$ python -q
>>> import numpy as np
>>> from numpy import linalg as LA
>>> np.set_printoptions(suppress=True, linewidth=120)
>>> B = np.array([[3, -3, 2, 2], [-3, -3, -2, -3], [-1, 1, -2, 0], [-1, -1, 2, 2]])
>>> mat = B - B.T
>>> mat
array([[ 0,  0,  3,  3],
       [ 0,  0, -3, -2],
       [-3,  3,  0, -2],
       [-3,  2,  2,  0]])
>>> def softmax(z):
...     e = np.exp(z - z.max(axis=-1, keepdims=True))
...     return e / e.sum(axis=-1, keepdims=True)
... 
>>> np.round(softmax(mat).sum(axis=1), 2)
array([1., 1., 1., 1.])
>>> S = mat @ mat.T / np.sqrt(4)
>>> np.round(softmax(S), 2) + 0
array([[1.  , 0.  , 0.  , 0.  ],
       [0.  , 0.99, 0.01, 0.  ],
       [0.  , 0.  , 0.97, 0.03],
       [0.  , 0.  , 0.27, 0.73]])
>>> rng = np.random.default_rng(57)
>>> data = np.eye(4, dtype=int)[rng.permutation(4)] * np.array([0, 2, -2, -2])
>>> data
array([[ 0,  0,  0, -2],
       [ 0,  0, -2,  0],
       [ 0,  0,  0,  0],
       [ 0,  2,  0,  0]])
>>> round(float(LA.norm(data[0] - data[1])), 2)
2.83
>>> LA.norm(data, axis=1).argmax()
np.int64(0)
>>> np.round(LA.norm(data, axis=0), 2)
array([0., 2., 2., 2.])
>>> round(LA.norm(data, 1), 2), round(LA.norm(data, np.inf), 2)
(np.float64(2.0), np.float64(2.0))
>>> round(LA.norm(data, "nuc"), 2)
np.float64(6.0)
>>> r0 = np.array([-2, -2])
>>> np.array([np.convolve(row, r0, "same") for row in data])
array([[ 0,  0,  0,  4],
       [ 0,  0,  4,  4],
       [ 0,  0,  0,  0],
       [ 0, -4, -4,  0]])
>>> round(np.trace(LA.pinv(data) @ data), 2)
np.float64(3.0)
>>> np.allclose(data[:-1].T @ LA.lstsq(data[:-1].T, data[-1])[0], data[-1])
False
>>> np.abs(np.diag(LA.qr(data)[1])) > 1e-9
array([False,  True,  True, False])
>>> W1 = np.array([[7, 7, 9, -6, -3],
...     [7, 9, 2, 0, 3],
...     [4, 9, -6, -8, -4],
...     [-5, 4, -8, -8, -9]])
>>> c = np.array([-1, 2, 1, 2, 0])
>>> hid = np.maximum(data @ W1 + c, 0)
>>> (hid > 0).mean(axis=0)
array([0.5 , 0.5 , 1.  , 1.  , 0.75])
>>> LA.matrix_rank(hid)
np.int64(4)
>>> Z = np.array([[1, 3, 1], [1, 0, 0], [2, 3, 0], [3, 1, 3], [3, 0, 2]])
>>> (hid @ Z).round(6).argmax(axis=1)
array([0, 0, 0, 0])
>>> B = np.array([[3, 1, 0], [1, 4, 5], [3, 4, 1], [5, 5, 4]])
>>> np.einsum("ik,kj->ij", data, B)
array([[-10, -10,  -8],
       [ -6,  -8,  -2],
       [  0,   0,   0],
       [  2,   8,  10]])
>>> data @ B
array([[-10, -10,  -8],
       [ -6,  -8,  -2],
       [  0,   0,   0],
       [  2,   8,  10]])
>>> np.einsum("ik,kj->ji", data, B)
array([[-10,  -6,   0,   2],
       [-10,  -8,   0,   8],
       [ -8,  -2,   0,  10]])
>>> m1 = np.vander(np.arange(4) - 3, 4, increasing=True)
>>> m1
array([[  1,  -3,   9, -27],
       [  1,  -2,   4,  -8],
       [  1,  -1,   1,  -1],
       [  1,   0,   0,   0]])
>>> B = LA.inv(m1)
>>> np.round(m1 @ B, 2) + 0
array([[1., 0., 0., 0.],
       [0., 1., 0., 0.],
       [0., 0., 1., 0.],
       [0., 0., 0., 1.]])
>>> np.round(LA.slogdet(m1)[0], 2)
np.float64(1.0)
>>> round(LA.det(m1) * LA.det(B), 2)
np.float64(1.0)
>>> B.round(2) + 0
array([[ 0.  ,  0.  ,  0.  ,  1.  ],
       [-0.33,  1.5 , -3.  ,  1.83],
       [-0.5 ,  2.  , -2.5 ,  1.  ],
       [-0.17,  0.5 , -0.5 ,  0.17]])
>>> q, _ = LA.qr(np.array([[1.7, 0.0, -0.8], [-1.3, -1.0, 0.8], [-0.5, -0.6, 0.7]]))
>>> arr = 2 * q
>>> arr.round(2)
array([[-1.55, -1.24, -0.28],
       [ 1.18, -1.25, -1.02],
       [ 0.46, -0.95,  1.7 ]])
>>> vec = np.array([0, 0, 0])
>>> h1 = np.maximum(arr @ vec, 0)
>>> np.maximum(arr @ vec, 0) - np.maximum(-arr @ vec, 0)
array([0., 0., 0.])
>>> arr.T @ h1
array([0., 0., 0.])
>>> np.flatnonzero(h1 > 1e-9)
array([], dtype=int64)
>>> np.maximum(arr @ (3 * vec), 0)
array([0., 0., 0.])
>>> arr * (h1 > 1e-9)[:, None]
array([[-0., -0., -0.],
       [ 0., -0., -0.],
       [ 0., -0.,  0.]])
>>> np.round(np.diff(arr, axis=0), 2)
array([[ 2.73, -0.01, -0.74],
       [-0.73,  0.3 ,  2.72]])
>>> np.round(LA.svd(arr, compute_uv=False), 2)
array([2., 2., 2.])
>>> round(float(np.abs(arr).max()), 2)
1.7
>>> np.unravel_index(np.abs(arr).argmax(), arr.shape)
(np.int64(2), np.int64(2))
>>> np.count_nonzero(arr)
np.int64(9)
>>> np.round(arr.sum(axis=1), 2)
array([-3.06, -1.09,  1.2 ])
>>> LA.matrix_rank(arr)
np.int64(3)
>>> r0 = np.array([2, 3])
>>> np.round(np.array([np.convolve(row, r0, "same") for row in arr]), 2)
array([[-3.09, -7.11, -4.27],
       [ 2.37,  1.05, -5.79],
       [ 0.91, -0.54,  0.54]])
>>> np.round(np.polyval(r0, arr[2]), 2)
array([3.91, 1.09, 6.4 ])
>>> C2 = arr.T @ arr
>>> (arr @ arr.T).shape
(3, 3)
>>> C2.round(2) + 0
array([[4., 0., 0.],
       [0., 4., 0.],
       [0., 0., 4.]])
>>> np.round(LA.svd(arr, compute_uv=False) ** 2, 2)
array([4., 4., 4.])
>>> q, _ = LA.qr(np.array([[0.4, -1.3, -0.1], [1.0, 1.6, -0.9], [-0.9, -1.7, 0.5]]))
>>> W0 = q[:, :3]
>>> W0.round(2)
array([[-0.28,  0.95, -0.1 ],
       [-0.71, -0.14,  0.69],
       [ 0.64,  0.26,  0.72]])
>>> round(float(np.trace(W0)), 2)
0.29
>>> round(float(np.abs(LA.eigvals(W0)).max()), 2)
1.0
>>> np.round(np.sort(np.abs(LA.eigvals(W0))), 2)
array([1., 1., 1.])
>>> np.round(LA.norm(W0[0] - W0[1]), 2)
np.float64(1.41)
>>> np.round(LA.norm(W0, 2), 2)
np.float64(1.0)
>>> vec = np.array([0, 2, 0])
>>> target = W0 @ vec
>>> c, lr = np.zeros(3), 1 / LA.norm(W0, 2) ** 2
>>> for i in range(40):
...     c -= lr * W0.T @ (W0 @ c - target)
...     if i % 10 == 0: print(i, round(LA.norm(W0 @ c - target), 2))
... 
0 0.0
10 0.0
20 0.0
30 0.0
>>> c.round(2) + 0
array([0., 2., 0.])
>>> q, R = LA.qr(W0)
>>> np.round(q.T @ q, 2) + 0
array([[1., 0., 0.],
       [0., 1., 0.],
       [0., 0., 1.]])
>>> q.round(2)
array([[-0.28,  0.95, -0.1 ],
       [-0.71, -0.14,  0.69],
       [ 0.64,  0.26,  0.72]])
>>> q.shape, R.shape
((3, 3), (3, 3))
>>> np.round(np.abs(np.diag(R)), 2)
array([1., 1., 1.])
>>> R.round(2) + 0
array([[1., 0., 0.],
       [0., 1., 0.],
       [0., 0., 1.]])
>>> np.trace(q @ q.T)
np.float64(3.0)
>>> np.round(q @ R, 2)
array([[-0.28,  0.95, -0.1 ],
       [-0.71, -0.14,  0.69],
       [ 0.64,  0.26,  0.72]])
>>> M = np.load("test0.npy")
>>> M
array([[-0.9,  5. ,  1. ],
       [ 4. , -1.9,  4. ],
       [-1. ,  5. ,  1.1]])
>>> LA.matrix_rank(M, rtol=0.1)
np.int64(2)
>>> np.diff(M, axis=0)
array([[ 4.9, -6.9,  3. ],
       [-5. ,  6.9, -2.9]])
>>> np.count_nonzero(M)
np.int64(9)
>>> M.sum(axis=1)
array([5.1, 6.1, 5.1])
>>> Uu, sv, Vh = LA.svd(M)
>>> sv.round(2)
array([7.79, 5.38, 0.1 ])
>>> np.argmax(sv[:-1] / (sv[1:] + 1e-6)) + 1
np.int64(2)
>>> B = Uu[:, :2] @ np.diag(sv[:2]) @ Vh[:2]
>>> LA.matrix_rank(B)
np.int64(2)
>>> LA.matrix_rank(M, rtol=0.05)
np.int64(2)
>>> round(float(LA.norm(M - B, 2)), 2), round(sv[2], 2)
(0.1, np.float64(0.1))
>>> round(float(np.abs(M - B).max()), 2)
0.05
>>> B.round(2)
array([[-0.95,  4.98,  1.04],
       [ 4.  , -1.9 ,  4.  ],
       [-0.95,  5.02,  1.06]])
>>> B = LA.inv(M)
>>> np.round(LA.slogdet(M)[0], 2)
np.float64(-1.0)
>>> np.round(LA.det(M) * LA.det(B), 2)
np.float64(1.0)
>>> round(LA.cond(M), 2)
np.float64(81.23)
>>> B = np.array([[-6, -4], [9, -7]])
>>> E = B - B.T
>>> E
array([[  0, -13],
       [ 13,   0]])
>>> proj = np.triu(np.array([[2, 2], [2, -1]]), 1) + np.eye(2)
>>> B = proj @ E @ LA.inv(proj)
>>> np.round(LA.det(B), 2)
np.float64(169.0)
>>> LA.matrix_rank(B)
np.int64(2)
>>> B
array([[ 26., -65.],
       [ 13., -26.]])
>>> np.trace(B), np.trace(E)
(np.float64(0.0), np.int64(0))
>>> vec = np.array([-6, 3])
>>> target = E @ vec
>>> target
array([-39, -78])
>>> np.round(LA.solve(E.T, E[0]), 2)
array([1., 0.])
>>> np.round(LA.solve(E, target + E[:, 1]), 2)
array([-6.,  4.])
>>> LA.matrix_power(E, 2)
array([[-169,    0],
       [   0, -169]])
>>> round(float(LA.det(E)), 2)
169.0
>>> round(float(np.abs(LA.eigvals(E)).max()), 2)
13.0
>>> np.trace(E)
np.int64(0)
>>> E @ E
array([[-169,    0],
       [   0, -169]])
>>> (E + E.T) / 2
array([[0., 0.],
       [0., 0.]])
>>> r0 = np.array([-8, -6])
>>> B = E + np.outer(r0, np.eye(2)[0])
>>> np.round(LA.det(B) / LA.det(E), 2), np.round(1 + LA.solve(E, r0)[0], 2)
(np.float64(0.54), np.float64(0.54))
>>> LA.matrix_rank(B - E)
np.int64(1)
>>> B
array([[ -8., -13.],
       [  7.,   0.]])
>>> lab = rng.permutation(2)
>>> B = E[:, lab] * rng.choice([-1, 1], 2)
>>> B
array([[ 0, 13],
       [13,  0]])
>>> Uu, _, Vh = LA.svd(E.T @ B)
>>> np.round(LA.lstsq(E, B)[0], 2)
array([[ 1.,  0.],
       [ 0., -1.]])
>>> X = np.load("block5.npy")
>>> X
array([[ 1.1 , -1.  ,  0.99],
       [ 0.7 , -0.7 ,  0.7 ],
       [-2.4 ,  0.8 , -0.77],
       [-1.9 , -0.3 ,  0.28],
       [-2.9 ,  1.5 , -1.52],
       [-0.2 , -0.2 ,  0.24],
       [ 1.7 , -0.2 ,  0.18],
       [ 1.  ,  0.9 , -0.91],
       [ 1.2 ,  0.1 , -0.11],
       [-0.7 , -0.8 ,  0.83],
       [-0.4 , -0.2 ,  0.2 ]])
>>> C2 = np.cov(X, rowvar=False)
>>> np.median(X, axis=0)
array([-0.2, -0.2,  0.2])
>>> C2.round(2)
array([[ 2.48, -0.6 ,  0.59],
       [-0.6 ,  0.6 , -0.61],
       [ 0.59, -0.61,  0.61]])
>>> round(float(np.corrcoef(X[:, 1], X[:, 2])[0, 1]), 2)
-1.0
>>> np.round(LA.eigvalsh(C2)[::-1], 2) + 0
array([2.9, 0.8, 0. ])
>>> C2.shape
(3, 3)
>>> np.round(np.corrcoef(X.T), 2)
array([[ 1.  , -0.49,  0.48],
       [-0.49,  1.  , -1.  ],
       [ 0.48, -1.  ,  1.  ]])
>>> Xs = (X - X.mean(axis=0)) / X.std(axis=0)
>>> np.round(Xs.std(axis=0), 2)
array([1., 1., 1.])
>>> c = LA.lstsq(np.delete(Xs, 1, axis=1), Xs[:, 1])[0]
>>> round(float(1 - np.var(Xs[:, 1] - np.delete(Xs, 1, axis=1) @ c)), 2)
1.0
>>> c.round(2)
array([-0.01, -0.99])
>>> vec = np.array([2, 1, -1])
>>> target = M @ vec
>>> target
array([2.2, 2.1, 1.9])
>>> np.round(LA.solve(M.T, M[1]), 2) + 0
array([0., 1., 0.])
